% python3 -q
>>> import numpy as np
>>> from numpy import linalg as LA
>>> np.set_printoptions(precision=3, suppress=True, linewidth=120)
>>> K = np.array([[0, 0, 0, 0, 0, 0, 0, 0],
...     [0, 2, 0, 0, 0, 0, 0, 0],
...     [0, 0, 3, 0, 0, 0, 0, 0],
...     [0, 0, 0, 3, 0, 0, 0, 0],
...     [0, 0, 0, 0, 0, 0, 0, 0],
...     [0, 0, 0, 0, 0, 2, 0, 0],
...     [0, 0, 0, 0, 0, 0, 0, 0],
...     [0, 0, 0, 0, 0, 0, 0, 3]])
>>> rng = np.random.default_rng(22521)
>>> z = rng.permutation(8)
>>> z
array([2, 1, 0, 6, 4, 3, 5, 7])
>>> other = K[z][:, z]
>>> np.diag(other)
array([3, 2, 0, 0, 0, 3, 2, 3])
>>> np.trace(other)
np.int64(13)
>>> other
array([[3, 0, 0, 0, 0, 0, 0, 0],
       [0, 2, 0, 0, 0, 0, 0, 0],
       [0, 0, 0, 0, 0, 0, 0, 0],
       [0, 0, 0, 0, 0, 0, 0, 0],
       [0, 0, 0, 0, 0, 0, 0, 0],
       [0, 0, 0, 0, 0, 3, 0, 0],
       [0, 0, 0, 0, 0, 0, 2, 0],
       [0, 0, 0, 0, 0, 0, 0, 3]])
>>> print(np.allclose(other, K))
False
>>> print(LA.matrix_rank(other - other[0, 0] * np.eye(8)))
5
>>> print(np.sort(LA.eigvals(other)))
[0. 0. 0. 2. 2. 3. 3. 3.]
>>> other @ other
array([[9, 0, 0, 0, 0, 0, 0, 0],
       [0, 4, 0, 0, 0, 0, 0, 0],
       [0, 0, 0, 0, 0, 0, 0, 0],
       [0, 0, 0, 0, 0, 0, 0, 0],
       [0, 0, 0, 0, 0, 0, 0, 0],
       [0, 0, 0, 0, 0, 9, 0, 0],
       [0, 0, 0, 0, 0, 0, 4, 0],
       [0, 0, 0, 0, 0, 0, 0, 9]])
>>> Uu, sigma, VT = LA.svd(K)
>>> sigma
array([3., 3., 3., 2., 2., 0., 0., 0.])
>>> other = Uu[:, :5] @ np.diag(sigma[:5]) @ VT[:5]
>>> LA.matrix_rank(other)
np.int64(5)
>>> np.round(LA.norm(K - other, 2), 3), sigma[5]
(np.float64(0.0), np.float64(0.0))
>>> LA.matrix_rank(K, rtol=0.05)
np.int64(5)
>>> other
array([[0., 0., 0., 0., 0., 0., 0., 0.],
       [0., 2., 0., 0., 0., 0., 0., 0.],
       [0., 0., 3., 0., 0., 0., 0., 0.],
       [0., 0., 0., 3., 0., 0., 0., 0.],
       [0., 0., 0., 0., 0., 0., 0., 0.],
       [0., 0., 0., 0., 0., 2., 0., 0.],
       [0., 0., 0., 0., 0., 0., 0., 0.],
       [0., 0., 0., 0., 0., 0., 0., 3.]])
>>> LA.cond(other) > 100
np.True_
>>> np.round(LA.norm(other, 2) / LA.norm(other), 3)
np.float64(0.507)
>>> print(np.argsort(-LA.norm(other, axis=0).round(6), kind="stable")[:3])
[2 3 7]
>>> w1 = np.array([[3, -1],
...     [-2, 3],
...     [-1, 2],
...     [-2, 2],
...     [3, 1],
...     [-1, 3],
...     [-1, -2],
...     [0, -1]])
>>> b = np.array([0, 2])
>>> H = np.maximum(K @ w1 + b, 0)
>>> LA.matrix_rank(H)
np.int64(1)
>>> (H > 0).astype(int)
array([[0, 1],
       [0, 1],
       [0, 1],
       [0, 1],
       [0, 1],
       [0, 1],
       [0, 1],
       [0, 0]])
>>> Z = np.array([[3, 0], [3, 3]])
>>> H @ Z
array([[ 6,  6],
       [24, 24],
       [24, 24],
       [24, 24],
       [ 6,  6],
       [24, 24],
       [ 6,  6],
       [ 0,  0]])
>>> w1 @ Z
array([[ 6, -3],
       [ 3,  9],
       [ 3,  6],
       [ 0,  6],
       [12,  3],
       [ 6,  9],
       [-9, -6],
       [-3, -3]])
>>> print((H @ Z).round(6).argmax(axis=1))
[0 0 0 0 0 0 0 0]
>>> data = -1 * np.eye(4) + np.eye(4, k=1)
>>> data
array([[-1.,  1.,  0.,  0.],
       [ 0., -1.,  1.,  0.],
       [ 0.,  0., -1.,  1.],
       [ 0.,  0.,  0., -1.]])
>>> other = LA.invert(data)
Traceback (most recent call last):
  File "<python-input-36>", line 1, in <module>
    other = LA.invert(data)
            ^^^^^^^^^
AttributeError: module 'numpy.linalg' has no attribute 'invert'
>>> other = LA.inv(data)
>>> round(float(LA.cond(data)), 3)
5.411
>>> LA.inv(other)
array([[-1.,  1., -0., -0.],
       [-0., -1.,  1., -0.],
       [-0., -0., -1.,  1.],
       [-0., -0., -0., -1.]])
>>> LA.det(data) * other
array([[-1., -1., -1., -1.],
       [-0., -1., -1., -1.],
       [-0., -0., -1., -1.],
       [-0., -0., -0., -1.]])
>>> O, vecs = LA.qr(data[:, :3])[0], LA.qr(data[:, 3:])[0]
>>> sigma = LA.svd(O.T @ vecs, compute_uv=False)
>>> sigma
array([0.707])
>>> np.degrees(np.arccos(sigma.clip(0, 1)))
array([45.])
>>> other = np.array([[-2, 4, -6], [9, -3, 4]])
>>> Z = np.kron(other, data)
>>> print(Z)
[[ 2. -2. -0. -0. -4.  4.  0.  0.  6. -6. -0. -0.]
 [-0.  2. -2. -0.  0. -4.  4.  0. -0.  6. -6. -0.]
 [-0. -0.  2. -2.  0.  0. -4.  4. -0. -0.  6. -6.]
 [-0. -0. -0.  2.  0.  0.  0. -4. -0. -0. -0.  6.]
 [-9.  9.  0.  0.  3. -3. -0. -0. -4.  4.  0.  0.]
 [ 0. -9.  9.  0. -0.  3. -3. -0.  0. -4.  4.  0.]
 [ 0.  0. -9.  9. -0. -0.  3. -3.  0.  0. -4.  4.]
 [ 0.  0.  0. -9. -0. -0. -0.  3.  0.  0.  0. -4.]]
>>> LA.matrix_rank(Z)
np.int64(8)
>>> P = np.triu(np.array([[1, 0, -2, 2], [2, 0, -1, 1], [-1, -1, 3, -1], [0, 2, -3, -3]]), 1) + np.eye(4)
>>> other = P @ data @ LA.inv(P)
>>> LA.matrix_rank(other)
np.int64(4)
>>> np.round(LA.det(other), 3)
np.float64(1.0)
>>> other
array([[-1.,  1.,  1., -2.],
       [ 0., -1.,  1.,  0.],
       [ 0.,  0., -1.,  1.],
       [ 0.,  0.,  0., -1.]])
>>> np.poly(other)
array([1., 4., 6., 4., 1.])
>>> P @ data - data @ P
array([[ 0.,  0.,  1., -3.],
       [ 0.,  0.,  0.,  0.],
       [ 0.,  0.,  0.,  0.],
       [ 0.,  0.,  0.,  0.]])
>>> vec = np.array([-7, 1, 5, 6])
>>> h1 = np.maximum(other @ vec, 0)
>>> other.T @ h1
array([-1., -3.,  4., -1.])
>>> np.tanh(other @ vec)
array([ 0.762,  0.999,  0.762, -1.   ])
>>> np.maximum(other @ vec, 0) - np.maximum(-other @ vec, 0)
array([ 1.,  4.,  1., -6.])
>>> np.maximum(other @ (3 * vec), 0)
array([ 3., 12.,  3.,  0.])
>>> h1
array([1., 4., 1., 0.])
